$ ipython --no-banner

In [1]: import numpy as np

In [2]: np.set_printoptions(suppress=True, linewidth=140)

In [3]: feats = np.array([[3, 0, 0, 0], [0, 2, 0, 0], [0, 0, 2, 0], [0, 0, 0, 3]])

In [4]: print(np.round(np.sort(np.linalg.eigvals(feats)), 2))
[2. 2. 3. 3.]

In [5]: W0 = np.load("w.npy")

In [6]: print(W0)
[[ 3  3  0]
 [ 0  0  0]
 [ 0  0 -2]]

In [7]: left, sig, VT = np.linalg.svd(W0)

In [8]: print(sig.round(2))
[4.24 2.   0.  ]

In [9]: Y = left[:, :2] @ np.diag(sig[:2]) @ VT[:2]

In [10]: print(round(np.linalg.norm(W0 - Y) / np.linalg.norm(W0), 2))
0.0

In [11]: print(Y.round(2))
[[ 3.  3.  0.]
 [ 0.  0.  0.]
 [ 0.  0. -2.]]

In [12]: print(np.linalg.matrix_rank(W0, rtol=0.05))
2

In [13]: print(np.round(np.abs(W0 - Y).max(), 2))
0.0

In [14]: X = np.array([[-0.23, 16.63, 10.83], [-1.83, -3.08, 0.23], [2.89, 0.63, -1.0]])

In [15]: print(X)
[[-0.23 16.63 10.83]
 [-1.83 -3.08  0.23]
 [ 2.89  0.63 -1.  ]]

In [16]: C2 = X.T @ X

In [17]: print(np.linalg.matrix_rank(C2))
3

In [18]: print(C2.round(2))
[[ 11.75   3.63  -5.8 ]
 [  3.63 286.44 178.76]
 [ -5.8  178.76 118.34]]

In [19]: print((X @ X.T).shape)
(3, 3)

In [20]: print(np.round(np.linalg.eigvalsh(C2)[::-1], 2))
[399.93  15.97   0.64]

In [21]: print(np.round(np.diag(C2), 2))
[ 11.75 286.44 118.34]

In [22]: q = X.astype(float).copy()

In [23]: for j in range(3):
    ...:     q[:, j] -= q[:, :j] @ (q[:, :j].T @ q[:, j])
    ...:     q[:, j] /= np.linalg.norm(q[:, j])
    ...: 

In [24]: print(q.round(2))
[[-0.07  0.99  0.13]
 [-0.53 -0.15  0.83]
 [ 0.84 -0.02  0.54]]

In [25]: print(np.round(q.T @ q, 2) + 0)
[[1. 0. 0.]
 [0. 1. 0.]
 [0. 0. 1.]]

In [26]: print(np.round(q.T @ X, 2) + 0)
[[ 3.43  1.06 -1.69]
 [ 0.   16.89 10.69]
 [ 0.    0.    1.1 ]]

In [27]: print(np.argsort(-np.linalg.norm(W0, axis=0).round(6), kind="stable")[:3])
[0 1 2]

In [28]: print([round(float(x), 2) for x in np.linalg.svd(W0, compute_uv=False)[:3]])
[4.24, 2.0, 0.0]

In [29]: print(np.allclose(X @ X.T, X.T @ X))
False

In [30]: print(np.round(np.linalg.det(X), 2))
63.86

In [31]: print(np.round(np.sort(np.abs(np.linalg.eigvals(X))), 2))
[2.79 4.78 4.78]

In [32]: np.linalg.determinant(X)
AttributeError: module 'numpy.linalg' has no attribute 'determinant'


In [33]: print(round(float(np.abs(np.linalg.eigvals(X)).max()), 2))
4.78
